% ipython --no-banner

In [1]: import numpy as np

In [2]: from numpy import linalg as LA

In [3]: np.set_printoptions(precision=2, suppress=True, linewidth=100, floatmode="fixed")

In [4]: mat = np.array([[-40, 0, 0, 0], [-3, -42, -2, -1], [0, 0, 20, 1], [-2, -1, -1, 42]])

In [5]: w, V = LA.eig(mat)

In [6]: print(np.sort(LA.eigvals(mat.T)))
[-42.01 -40.00  20.04  41.97]

In [7]: print(w)
[ 41.97  20.04 -42.01 -40.00]

In [8]: print(np.round(mat @ V[:, 0] - w[0] * V[:, 0], 2) + 0)
[0.00 0.00 0.00 0.00]

In [9]: rng = np.random.default_rng(979135)

In [10]: lab = rng.permutation(4)

In [11]: lab
Out[11]: array([1, 3, 2, 0])

In [12]: B = mat[lab][:, lab]

In [13]: B
Out[13]: 
array([[-42,  -1,  -2,  -3],
       [ -1,  42,  -1,  -2],
       [  0,   1,  20,   0],
       [  0,   0,   0, -40]])

In [14]: print(np.sort(np.abs(LA.eigvals(B))))
[20.04 40.00 41.97 42.01]

In [15]: print(np.trace(B))
-20

In [16]: u = np.array([1, -3, -3, 2])

In [17]: B = mat + np.outer(u, np.eye(4)[1])

In [18]: B
Out[18]: 
array([[-40.00,   1.00,   0.00,   0.00],
       [ -3.00, -45.00,  -2.00,  -1.00],
       [  0.00,  -3.00,  20.00,   1.00],
       [ -2.00,   1.00,  -1.00,  42.00]])

In [19]: print(LA.matrix_rank(B - mat))
1

In [20]: LA.matrix_rank(LA.inv(B) - LA.inv(mat), tol=1e-8)
Out[20]: np.int64(1)

In [21]: round(LA.det(B) / LA.det(mat), 2), round(float(1 + LA.solve(mat, u)[1]), 2)
Out[21]: (np.float64(1.08), 1.08)

In [22]: x = np.array([1, -2, 2, 2])

In [23]: rhs = B @ x

In [24]: rhs
Out[24]: array([-42.00,  81.00,  48.00,  78.00])

In [25]: print(np.round(LA.solve(B, B[:, 0]), 2) + 0)
[1.00 0.00 0.00 0.00]

In [26]: LA.solve(B, 3 * rhs)
Out[26]: array([ 3.00, -6.00,  6.00,  6.00])

In [27]: LA.solve(B, rhs + B[:, 3])
Out[27]: array([ 1.00, -2.00,  2.00,  3.00])

In [28]: data = np.load("out9.npy")

In [29]: data
Out[29]: 
array([[-0.21, -0.40,  0.89],
       [-0.40,  0.87,  0.30],
       [ 0.89,  0.30,  0.35]])

In [30]: x = np.array([1, 2, 1])

In [31]: rhs = data @ x

In [32]: beta, lr = np.zeros(3), 1 / LA.norm(data, 2) ** 2

In [33]: for i in range(20):
    ...:     beta -= lr * data.T @ (data @ beta - rhs)
    ...:     if i % 5 == 0: print(i, round(LA.norm(data @ beta - rhs), 2))
    ...: 
0 0.0
5 0.0
10 0.0
15 0.0

In [34]: beta
Out[34]: array([1.00, 2.00, 1.00])

In [35]: F = np.load("dump.npy")

In [36]: print(F)
[[0.13 0.27 0.60 0.00]
 [0.25 0.10 0.45 0.20]
 [0.30 0.30 0.25 0.15]
 [0.26 0.16 0.26 0.32]]

In [37]: # rows sum to 1

In [38]: B = LA.inv(F)

In [39]: np.allclose(B, F.T)
Out[39]: False

In [40]: round(LA.cond(F), 2)
Out[40]: np.float64(17.13)

In [41]: np.round(LA.inv(B), 2) + 0
Out[41]: 
array([[0.13, 0.27, 0.60, 0.00],
       [0.25, 0.10, 0.45, 0.20],
       [0.30, 0.30, 0.25, 0.15],
       [0.26, 0.16, 0.26, 0.32]])

In [42]: Q, Rm = LA.qr(F)

In [43]: print(round(abs(Rm[0, 0]), 2), round(LA.norm(F[:, 0]), 2))
0.49 0.49

In [44]: np.allclose(Rm.T @ Rm, F.T @ F)
Out[44]: True

In [45]: Q
Out[45]: 
array([[-0.27,  0.79,  0.53,  0.13],
       [-0.51, -0.49,  0.57, -0.41],
       [-0.62,  0.28, -0.61, -0.41],
       [-0.53, -0.24, -0.11,  0.80]])

In [46]: Q.shape, Rm.shape
Out[46]: ((4, 4), (4, 4))

In [47]: np.round(Q @ Rm, 2) + 0
Out[47]: 
array([[0.13, 0.27, 0.60, 0.00],
       [0.25, 0.10, 0.45, 0.20],
       [0.30, 0.30, 0.25, 0.15],
       [0.26, 0.16, 0.26, 0.32]])

In [48]: np.abs(np.diag(Rm))
Out[48]: array([0.49, 0.21, 0.40, 0.11])

In [49]: np.round(Q.T @ Q, 2) + 0
Out[49]: 
array([[1.00, 0.00, 0.00, 0.00],
       [0.00, 1.00, 0.00, 0.00],
       [0.00, 0.00, 1.00, 0.00],
       [0.00, 0.00, 0.00, 1.00]])

In [50]: lab = rng.permutation(4)

In [51]: lab
Out[51]: array([2, 0, 1, 3])

In [52]: B = Q[lab][:, lab]

In [53]: np.sort(np.abs(LA.eigvals(B)))
Out[53]: array([1.00, 1.00, 1.00, 1.00])

In [54]: np.diag(B)
Out[54]: array([-0.61, -0.27, -0.49,  0.80])

In [55]: t = np.radians(30)

In [56]: Rm = np.eye(4)

In [57]: Rm[1, 1] = Rm[2, 2] = np.cos(t)

In [58]: Rm[1, 2], Rm[2, 1] = -np.sin(t), np.sin(t)

In [59]: Rm
Out[59]: 
array([[ 1.00,  0.00,  0.00,  0.00],
       [ 0.00,  0.87, -0.50,  0.00],
       [ 0.00,  0.50,  0.87,  0.00],
       [ 0.00,  0.00,  0.00,  1.00]])

In [60]: B = F @ Rm.T

In [61]: np.abs(B - F).max(axis=0)
Out[61]: array([0.00, 0.34, 0.12, 0.00])

In [62]: LA.svd(F, compute_uv=False), LA.svd(B, compute_uv=False)
Out[62]: (array([1.06, 0.35, 0.20, 0.06]), array([1.06, 0.35, 0.20, 0.06]))

In [63]: X = np.load("run11.npy")

In [64]: X
Out[64]: 
array([[ 11.70,   9.29,  13.73,  70.41],
       [ 10.88,   7.46,  12.96,  60.86],
       [  9.15,   4.18,  11.12,  41.73],
       [  8.65,   3.41,  10.53,  36.62],
       [  7.64,   2.16,   9.25,  27.15],
       [  6.23,   1.10,   7.32,  16.40],
       [  5.27,   0.78,   5.98,  11.08],
       [  3.33,   0.62,   3.44,   4.52],
       [  3.20,   0.62,   3.29,   4.24],
       [  2.46,   0.56,   2.43,   2.85],
       [ -0.03,  -0.01,  -0.02,  -0.02],
       [ -1.60,  -0.75,  -1.30,  -1.31],
       [ -3.00,  -1.64,  -2.31,  -2.45],
       [ -4.31,  -2.65,  -3.16,  -3.60],
       [ -4.86,  -3.11,  -3.49,  -4.11],
       [ -6.44,  -4.58,  -4.39,  -5.72],
       [ -8.72,  -7.00,  -5.54,  -8.40],
       [-11.51, -10.37,  -6.80, -12.26],
       [-15.43, -15.67,  -8.32, -18.67],
       [-16.12, -16.66,  -8.57, -19.90],
       [-21.08, -24.21, -10.19, -29.65],
       [-21.78, -25.33, -10.40, -31.14],
       [-26.21, -32.63, -11.64, -41.09],
       [-26.62, -33.33, -11.75, -42.07],
       [-32.03, -42.79, -13.10, -55.48],
       [-32.44, -43.52, -13.20, -56.53]])

In [65]: # rank 3

In [66]: gram = np.cov(X, rowvar=False)

In [67]: print(np.argsort(-X.std(axis=0).round(6), kind="stable"))
[3 1 0 2]

In [68]: gram
Out[68]: 
array([[ 189.21,  206.28,  112.94,  409.93],
       [ 206.28,  236.81,  115.24,  437.53],
       [ 112.94,  115.24,   73.97,  263.63],
       [ 409.93,  437.53,  263.63, 1016.55]])

In [69]: u = np.array([1, -2, -1])

In [70]: v = np.array([-2, -2, 0, -3, 2])

In [71]: feats = np.outer(u, v)

In [72]: print(feats)
[[-2 -2  0 -3  2]
 [ 4  4  0  6 -4]
 [ 2  2  0  3 -2]]

In [73]: rank = LA.matrix_rank(feats)

In [74]: print(rank)
1

In [75]: null = LA.svd(feats)[2][rank:].T

In [76]: LA.matrix_rank(feats.T @ feats), LA.matrix_rank(feats @ feats.T)
Out[76]: (np.int64(1), np.int64(1))

In [77]: [int(LA.matrix_rank(feats[:i])) for i in range(1, len(feats) + 1)]
Out[77]: [1, 1, 1]

In [78]: [int(LA.matrix_rank(feats[:, :j + 1])) for j in range(5)]
Out[78]: [1, 1, 1, 1, 1]

In [79]: U, sig, vt = LA.svd(feats)

In [80]: V = vt[:(sig > 1e-8).sum()]

In [81]: x = feats[0] + -1 * feats[1] + rng.integers(2) * np.eye(5)[1]

In [82]: x
Out[82]: array([-6.00, -6.00,  0.00, -9.00,  6.00])

In [83]: print(np.allclose(V.T @ V @ x, x))
True

In [84]: LA.matrix_rank(np.vstack([feats, x]))
Out[84]: np.int64(1)

In [85]: V.T @ V
Out[85]: 
array([[ 0.19,  0.19,  0.00,  0.29, -0.19],
       [ 0.19,  0.19,  0.00,  0.29, -0.19],
       [ 0.00,  0.00,  0.00,  0.00,  0.00],
       [ 0.29,  0.29,  0.00,  0.43, -0.29],
       [-0.19, -0.19,  0.00, -0.29,  0.19]])

In [86]: np.diag(V.T @ V)
Out[86]: array([0.19, 0.19, 0.00, 0.43, 0.19])

In [87]: np.abs(np.diag(LA.qr(feats)[1])) > 1e-9
Out[87]: array([ True, False, False])

In [88]: arr = np.array([[0, 0, 0, 0], [0, 0, 0, 0], [0, 0, 0, 1], [0, 0, 1, 0]])

In [89]: w, V = LA.eigh(arr)

In [90]: np.unique(w.round(6) + 0, return_counts=True)[1]
Out[90]: array([1, 2, 1])

In [91]: w
Out[91]: array([-1.00,  0.00,  0.00,  1.00])

In [92]: np.round(V @ np.diag(w) @ V.T, 2) + 0
Out[92]: 
array([[0.00, 0.00, 0.00, 0.00],
       [0.00, 0.00, 0.00, 0.00],
       [0.00, 0.00, 0.00, 1.00],
       [0.00, 0.00, 1.00, 0.00]])

In [93]: [round(float(LA.det(arr[:i, :i])), 2) + 0 for i in range(1, 5)]
Out[93]: [0.0, 0.0, 0.0, 0.0]

In [94]: round(LA.eigvalsh(arr).min(), 2)
Out[94]: np.float64(-1.0)

In [95]: np.argsort(-LA.norm(arr, axis=0).round(6), kind="stable")[:3]
Out[95]: array([2, 3, 0])

In [96]: LA.cond(arr) > 100
Out[96]: np.True_

In [97]: hat = np.triu(np.array([[0, 1, -2, 1], [-2, 2, 1, 1], [2, 1, -1, 2], [-1, -1, -2, -3]]), 1) + np.eye(4)

In [98]: B = hat @ mat @ LA.inv(hat)

In [99]: print(hat @ mat - mat @ hat)
[[  -5.00   -3.00 -123.00   79.00]
 [  -2.00    2.00   55.00   92.00]
 [  -4.00   -2.00   -2.00   44.00]
 [   0.00    2.00   -3.00    5.00]]

In [100]: np.trace(B), np.trace(mat)
Out[100]: (np.float64(-20.0), np.int64(-20))

In [101]: print(B)
[[ -45.00    2.00 -135.00  352.00]
 [  -5.00  -38.00   45.00   -5.00]
 [  -4.00    2.00    8.00   71.00]
 [  -2.00    1.00   -6.00   55.00]]

In [102]: M = np.load("layer0.npy")

In [103]: M
Out[103]: 
array([[-2.00,  0.00,  0.00,  0.00],
       [ 0.00, -2.00,  0.00,  0.00],
       [ 0.00,  0.00, -5.00,  3.00],
       [ 0.00,  0.00, -6.00,  4.00]])

In [104]: Q = M.astype(float).copy()

In [105]: for j in range(4):
     ...:     Q[:, j] -= Q[:, :j] @ (Q[:, :j].T @ Q[:, j])
     ...:     Q[:, j] /= LA.norm(Q[:, j])
     ...: 

In [106]: Q
Out[106]: 
array([[-1.00,  0.00,  0.00,  0.00],
       [ 0.00, -1.00,  0.00,  0.00],
       [ 0.00,  0.00, -0.64, -0.77],
       [ 0.00,  0.00, -0.77,  0.64]])

In [107]: M - M[0]
Out[107]: 
array([[ 0.00,  0.00,  0.00,  0.00],
       [ 2.00, -2.00,  0.00,  0.00],
       [ 2.00,  0.00, -5.00,  3.00],
       [ 2.00,  0.00, -6.00,  4.00]])

In [108]: round(float(LA.norm(M)), 2)
Out[108]: 9.7

In [109]: M.sum(axis=0)
Out[109]: array([ -2.00,  -2.00, -11.00,   7.00])

In [110]: print(M.mean(axis=0))
[-0.50 -0.50 -2.75  1.75]

In [111]: LA.svd(M, compute_uv=False)
Out[111]: array([9.27, 2.00, 2.00, 0.22])

In [112]: M.shape
Out[112]: (4, 4)

In [113]: np.einsum("ij,ji->", M, M)
Out[113]: np.float64(13.0)

In [114]: w, V = LA.eig(M)

In [115]: M @ V[:, 0] - w[0] * V[:, 0]
Out[115]: array([0.00, 0.00, 0.00, 0.00])

In [116]: print(np.sort(LA.eigvals(LA.inv(M))))
[-0.50 -0.50 -0.50  1.00]

In [117]: Q, V = LA.qr(M[:, :1])[0], LA.qr(M[:, 1:])[0]

In [118]: sig = LA.svd(Q.T @ V, compute_uv=False)

In [119]: (sig > 0.9).sum()
Out[119]: np.int64(0)

In [120]: round(LA.norm(Q @ Q.T - V @ V.T, 2), 2)
Out[120]: np.float64(1.0)

In [121]: np.degrees(np.arccos(sig.clip(0, 1)))
Out[121]: array([90.00])

In [122]: sig.round(2) + 0
Out[122]: array([0.00])

In [123]: E = np.load("test9.npy")

In [124]: E
Out[124]: 
array([[5.00, 1.00],
       [1.00, 5.00]])

In [125]: x = np.ones(2)

In [126]: for _ in range(3):
     ...:     x = E @ x
     ...:     x /= LA.norm(x)
     ...:     print(round(x @ E @ x, 2))
     ...: 
6.0
6.0
6.0

In [127]: round(float(LA.eigvalsh(E)[-1]), 2)
Out[127]: 6.0

In [128]: x
Out[128]: array([0.71, 0.71])

In [129]: B = E / LA.norm(E, axis=1, keepdims=True)

In [130]: gram = B @ B.T

In [131]: print((np.abs(gram) > 0.9).astype(int))
[[1 0]
 [0 1]]

In [132]: (gram - 2 * np.eye(2)).round(6).argmax(axis=1)
Out[132]: array([1, 0])

In [133]: round(float(np.degrees(np.arccos(np.clip(gram[1, 0], -1, 1)))), 2)
Out[133]: 67.38

In [134]: print(LA.norm(B, axis=1))
[1.00 1.00]

In [135]: w, V = LA.eig(E)

In [136]: np.sort(LA.eigvals(LA.inv(E)))
Out[136]: array([0.17, 0.25])

In [137]: print(np.sort(LA.eigvals(E.T)))
[4.00 6.00]

In [138]: w
Out[138]: array([6.00, 4.00])

In [139]: np.sort(LA.eigvals(E @ E))
Out[139]: array([16.00, 36.00])

In [140]: B = np.array([[3, -2], [-1, 3]])

In [141]: Z = np.kron(B, E)

In [142]: LA.matrix_rank(Z)
Out[142]: np.int64(4)

In [143]: print(np.round(LA.norm(Z, 2), 2), round(LA.norm(B, 2) * LA.norm(E, 2), 2))
27.25 27.25

In [144]: Z
Out[144]: 
array([[ 15.00,   3.00, -10.00,  -2.00],
       [  3.00,  15.00,  -2.00, -10.00],
       [ -5.00,  -1.00,  15.00,   3.00],
       [ -1.00,  -5.00,   3.00,  15.00]])
